In [1]: import numpy as np

In [2]: np.set_printoptions(precision=2, suppress=True, linewidth=100, legacy="1.25")

In [3]: def rd(a):
   ...:     return np.round(a, 2) + 0
   ...: 

In [4]: q, _ = np.linalg.qr(np.array([[0.5, -0.2, 0.8, 1.0, 0.5, -0.9, 0.0, 1.0],
   ...:     [0.2, -0.6, 0.4, 1.2, -1.7, -0.8, -1.1, -0.2],
   ...:     [-0.3, 0.5, 0.8, 0.8, 0.6, -1.3, -0.9, 0.4],
   ...:     [1.1, 0.9, -0.5, 0.3, -0.3, -0.7, -0.7, 0.7],
   ...:     [0.3, 0.2, -1.5, -1.7, 0.6, -1.3, -0.7, 0.6],
   ...:     [-0.5, 0.5, 0.8, 0.7, 0.4, 0.0, -0.1, -0.9],
   ...:     [0.5, -0.4, -0.4, 1.1, 1.0, -2.6, 1.3, 0.4],
   ...:     [0.1, -0.2, -0.7, 0.5, 0.1, -0.1, 0.0, 0.1]]))

In [5]: W0 = -1 * q

In [6]: rd(W0)
Out[6]: 
array([[ 0.34,  0.18,  0.55, -0.26,  0.44,  0.06, -0.47,  0.25],
       [ 0.14,  0.45,  0.27,  0.18, -0.64, -0.48, -0.09,  0.16],
       [-0.2 , -0.38,  0.28,  0.3 ,  0.17, -0.49, -0.31, -0.52],
       [ 0.74, -0.57,  0.09,  0.1 , -0.28,  0.11,  0.1 , -0.03],
       [ 0.2 , -0.12, -0.63, -0.2 ,  0.17, -0.55, -0.29,  0.3 ],
       [-0.34, -0.39,  0.22,  0.36,  0.05, -0.04,  0.1 ,  0.74],
       [ 0.34,  0.32, -0.03,  0.5 ,  0.5 , -0.21,  0.49, -0.02],
       [ 0.07,  0.15, -0.3 ,  0.62, -0.05,  0.4 , -0.57,  0.  ]])

In [7]: vec = np.array([2, 1, -3, 3, 0, -1, -2, -2])

In [8]: y = W0 @ vec

In [9]: rd(y)
Out[9]: array([-1.19,  0.78,  1.44,  0.69,  2.11, -2.27,  1.85,  3.8 ])

In [10]: rd(np.linalg.solve(W0.T, W0[7]))
Out[10]: array([0., 0., 0., 0., 0., 0., 0., 1.])

In [11]: rd(np.linalg.solve(W0, y))
Out[11]: array([ 2.,  1., -3.,  3.,  0., -1., -2., -2.])

In [12]: rd(np.linalg.solve(W0, 4 * y))
Out[12]: array([  8.,   4., -12.,  12.,   0.,  -4.,  -8.,  -8.])

In [13]: rd(np.linalg.solve(W0, y + W0[:, 4]))
Out[13]: array([ 2.,  1., -3.,  3.,  1., -1., -2., -2.])

In [14]: rd(np.linalg.solve(W0, W0[:, 1]))
Out[14]: array([0., 1., 0., 0., 0., 0., 0., 0.])

In [15]: W = np.array([[3, -2, 0, 3],
    ...:     [0, 1, -1, 1],
    ...:     [2, 3, 3, 1],
    ...:     [0, 3, 0, 1],
    ...:     [2, 1, -3, -3],
    ...:     [1, -1, 0, 2],
    ...:     [3, -3, -2, -1],
    ...:     [3, -1, -1, 3]])

In [16]: c = np.array([-3, -2, 3, 3])

In [17]: act = np.maximum(W0 @ W + c, 0)

In [18]: (act > 0).astype(int)
Out[18]: 
array([[0, 0, 1, 1],
       [0, 0, 1, 1],
       [0, 1, 1, 0],
       [0, 0, 1, 1],
       [0, 0, 1, 1],
       [0, 0, 1, 1],
       [1, 0, 1, 1],
       [0, 1, 1, 1]])

In [19]: basis = np.array([[8, -9, -7], [-5, -3, 4], [-6, 4, -2], [8, -3, -1]])

In [20]: (act @ basis).round(6).argmax(axis=1)
Out[20]: array([0, 0, 1, 0, 0, 0, 0, 0])

In [21]: vec = np.array([-2, -1, 2, -2, 1, -1, 0, 2])

In [22]: y = W0 @ vec

In [23]: c, lr = np.zeros(8), 1 / np.linalg.norm(W0, 2) ** 2

In [24]: for i in range(6):
    ...:     c -= lr * W0.T @ (W0 @ c - y)
    ...:     if i % 2 == 0: print(i, round(np.linalg.norm(W0 @ c - y), 2))
    ...: 
0 0.0
2 0.0
4 0.0

In [25]: rd(np.linalg.cond(W0))
Out[25]: 1.0

In [26]: Uu, s = np.linalg.svd(W0)
ValueError: too many values to unpack (expected 2)


In [27]: Uu, s, Vt = np.linalg.svd(W0, full_matrices=False)

In [28]: rd(Uu.T @ Uu)
Out[28]: 
array([[1., 0., 0., 0., 0., 0., 0., 0.],
       [0., 1., 0., 0., 0., 0., 0., 0.],
       [0., 0., 1., 0., 0., 0., 0., 0.],
       [0., 0., 0., 1., 0., 0., 0., 0.],
       [0., 0., 0., 0., 1., 0., 0., 0.],
       [0., 0., 0., 0., 0., 1., 0., 0.],
       [0., 0., 0., 0., 0., 0., 1., 0.],
       [0., 0., 0., 0., 0., 0., 0., 1.]])

In [29]: rd(s)
Out[29]: array([1., 1., 1., 1., 1., 1., 1., 1.])

In [30]: (s > 1e-8).sum()
Out[30]: 8

In [31]: rd(s / s[0])
Out[31]: array([1., 1., 1., 1., 1., 1., 1., 1.])

In [32]: Uu.shape, s.shape, Vt.shape
Out[32]: ((8, 8), (8,), (8, 8))

In [33]: M2 = np.linalg.inv(W0)

In [34]: rd(np.linalg.det(W0) * np.linalg.det(M2))
Out[34]: 1.0

In [35]: np.allclose(M2, W0.T)
Out[35]: True

In [36]: rd(np.linalg.det(W0) * M2)
Out[36]: 
array([[-0.34, -0.14,  0.2 , -0.74, -0.2 ,  0.34, -0.34, -0.07],
       [-0.18, -0.45,  0.38,  0.57,  0.12,  0.39, -0.32, -0.15],
       [-0.55, -0.27, -0.28, -0.09,  0.63, -0.22,  0.03,  0.3 ],
       [ 0.26, -0.18, -0.3 , -0.1 ,  0.2 , -0.36, -0.5 , -0.62],
       [-0.44,  0.64, -0.17,  0.28, -0.17, -0.05, -0.5 ,  0.05],
       [-0.06,  0.48,  0.49, -0.11,  0.55,  0.04,  0.21, -0.4 ],
       [ 0.47,  0.09,  0.31, -0.1 ,  0.29, -0.1 , -0.49,  0.57],
       [-0.25, -0.16,  0.52,  0.03, -0.3 , -0.74,  0.02,  0.  ]])

In [37]: rd(np.linalg.cond(W0))
Out[37]: 1.0

In [38]: rd(np.linalg.slogdet(W0)[0])
Out[38]: -1.0

In [39]: (np.abs(M2) > 1e-9).astype(int)
Out[39]: 
array([[1, 1, 1, 1, 1, 1, 1, 1],
       [1, 1, 1, 1, 1, 1, 1, 1],
       [1, 1, 1, 1, 1, 1, 1, 1],
       [1, 1, 1, 1, 1, 1, 1, 1],
       [1, 1, 1, 1, 1, 1, 1, 1],
       [1, 1, 1, 1, 1, 1, 1, 1],
       [1, 1, 1, 1, 1, 1, 1, 1],
       [1, 1, 1, 1, 1, 1, 1, 1]])

In [40]: rd(np.linalg.inv(M2))
Out[40]: 
array([[ 0.34,  0.18,  0.55, -0.26,  0.44,  0.06, -0.47,  0.25],
       [ 0.14,  0.45,  0.27,  0.18, -0.64, -0.48, -0.09,  0.16],
       [-0.2 , -0.38,  0.28,  0.3 ,  0.17, -0.49, -0.31, -0.52],
       [ 0.74, -0.57,  0.09,  0.1 , -0.28,  0.11,  0.1 , -0.03],
       [ 0.2 , -0.12, -0.63, -0.2 ,  0.17, -0.55, -0.29,  0.3 ],
       [-0.34, -0.39,  0.22,  0.36,  0.05, -0.04,  0.1 ,  0.74],
       [ 0.34,  0.32, -0.03,  0.5 ,  0.5 , -0.21,  0.49, -0.02],
       [ 0.07,  0.15, -0.3 ,  0.62, -0.05,  0.4 , -0.57,  0.  ]])

In [41]: f = np.array([0, 1, -3, 3])

In [42]: v = np.array([9, 3, 5, 6, 1, 3])

In [43]: F = f[:, None] + v[None, :]

In [44]: F
Out[44]: 
array([[ 9,  3,  5,  6,  1,  3],
       [10,  4,  6,  7,  2,  4],
       [ 6,  0,  2,  3, -2,  0],
       [12,  6,  8,  9,  4,  6]])

In [45]: rk = np.linalg.matrix_rank(F)

In [46]: rk
Out[46]: 2

In [47]: N = np.linalg.svd(F)[2][rk:].T

In [48]: rd(F @ N)
Out[48]: 
array([[0., 0., 0., 0.],
       [0., 0., 0., 0.],
       [0., 0., 0., 0.],
       [0., 0., 0., 0.]])

In [49]: rd(F @ np.linalg.pinv(F) @ F)
Out[49]: 
array([[ 9.,  3.,  5.,  6.,  1.,  3.],
       [10.,  4.,  6.,  7.,  2.,  4.],
       [ 6.,  0.,  2.,  3., -2.,  0.],
       [12.,  6.,  8.,  9.,  4.,  6.]])

In [50]: rd(np.trace(np.linalg.pinv(F) @ F))
Out[50]: 2.0

In [51]: np.allclose(F[:-1].T @ np.linalg.lstsq(F[:-1].T, F[-1])[0], F[-1])
Out[51]: True

In [52]: M2 = F / np.linalg.norm(F, axis=1, keepdims=True)

In [53]: C2 = M2 @ M2.T

In [54]: (C2 - 2 * np.eye(4)).round(6).argmax(axis=1)
Out[54]: array([1, 0, 0, 1])

In [55]: rng = np.random.default_rng(863871)

In [56]: M2 = F + rng.integers(-2, 3, (4, 2)) @ rng.integers(-2, 3, (2, 6))

In [57]: M2
Out[57]: 
array([[ 9,  7,  5,  8,  5,  3],
       [10,  0,  6,  5, -2,  4],
       [ 8,  2,  2,  3, -2,  2],
       [20, 10,  8,  7,  0, 14]])

In [58]: rd(np.linalg.svd(M2 - F, compute_uv=False))
Out[58]: array([13.19,  8.6 ,  0.  ,  0.  ])

In [59]: M = np.load("mat.npy")

In [60]: M
Out[60]: 
array([[  3,   2,   7,  -5,  -5,   1],
       [ 12,  -4,   5, -13,  -1,   7],
       [ 17,  -6,   7, -11,  -6,  10],
       [ 15,  -9,  10,  -5,  -9,   9],
       [ 14,  -4,  18,  -6,  -3,   2],
       [ 14, -10,  26, -14,   4,  -3],
       [ 17,  -5,  20, -15,  -4,   5],
       [ 19, -12,  11, -19, -10,  12],
       [ 25, -20,  14, -21, -19,  17],
       [ 19, -16,  16, -23, -20,  18],
       [ 26, -19,  25, -20, -15,  15],
       [ 25, -25,  16, -14, -23,  15],
       [ 32, -33,  17, -10, -31,  20],
       [ 24, -29,  14,  -2, -34,  22],
       [ 19, -22,   8,  -3, -39,  17],
       [ 12, -17,   2,  -2, -35,  12],
       [ 13, -18,  -2,  -3, -40,  19],
       [ 13, -10, -11,  -6, -32,  24]])

In [61]: lab = rng.permutation(6)

In [62]: M2 = M[:, lab] * rng.choice([-1, 1], 6)

In [63]: M2
Out[63]: 
array([[ -5,   3,   2,   5,   7,  -1],
       [-13,  12,  -4,   1,   5,  -7],
       [-11,  17,  -6,   6,   7, -10],
       [ -5,  15,  -9,   9,  10,  -9],
       [ -6,  14,  -4,   3,  18,  -2],
       [-14,  14, -10,  -4,  26,   3],
       [-15,  17,  -5,   4,  20,  -5],
       [-19,  19, -12,  10,  11, -12],
       [-21,  25, -20,  19,  14, -17],
       [-23,  19, -16,  20,  16, -18],
       [-20,  26, -19,  15,  25, -15],
       [-14,  25, -25,  23,  16, -15],
       [-10,  32, -33,  31,  17, -20],
       [ -2,  24, -29,  34,  14, -22],
       [ -3,  19, -22,  39,   8, -17],
       [ -2,  12, -17,  35,   2, -12],
       [ -3,  13, -18,  40,  -2, -19],
       [ -6,  13, -10,  32, -11, -24]])

In [64]: Uu, _, Vt = np.linalg.svd(M.T @ M2)

In [65]: lab
Out[65]: array([3, 0, 1, 4, 2, 5])

In [66]: vec = np.array([3, 0, 3, 3, 0, 0])

In [67]: y = M @ vec

In [68]: c, lr = np.zeros(6), 1 / np.linalg.norm(M, 2) ** 2

In [69]: for i in range(10):
    ...:     c -= lr * M.T @ (M @ c - y)
    ...:     if i % 2 == 0: print(i, round(np.linalg.norm(M @ c - y), 2))
    ...: 
0 117.93
2 102.87
4 92.66
6 85.41
8 79.94

In [70]: rd(c)
Out[70]: array([ 1.06, -0.84,  1.46, -0.24, -0.22,  0.08])

In [71]: rd(np.linalg.cond(M))
Out[71]: 24.54
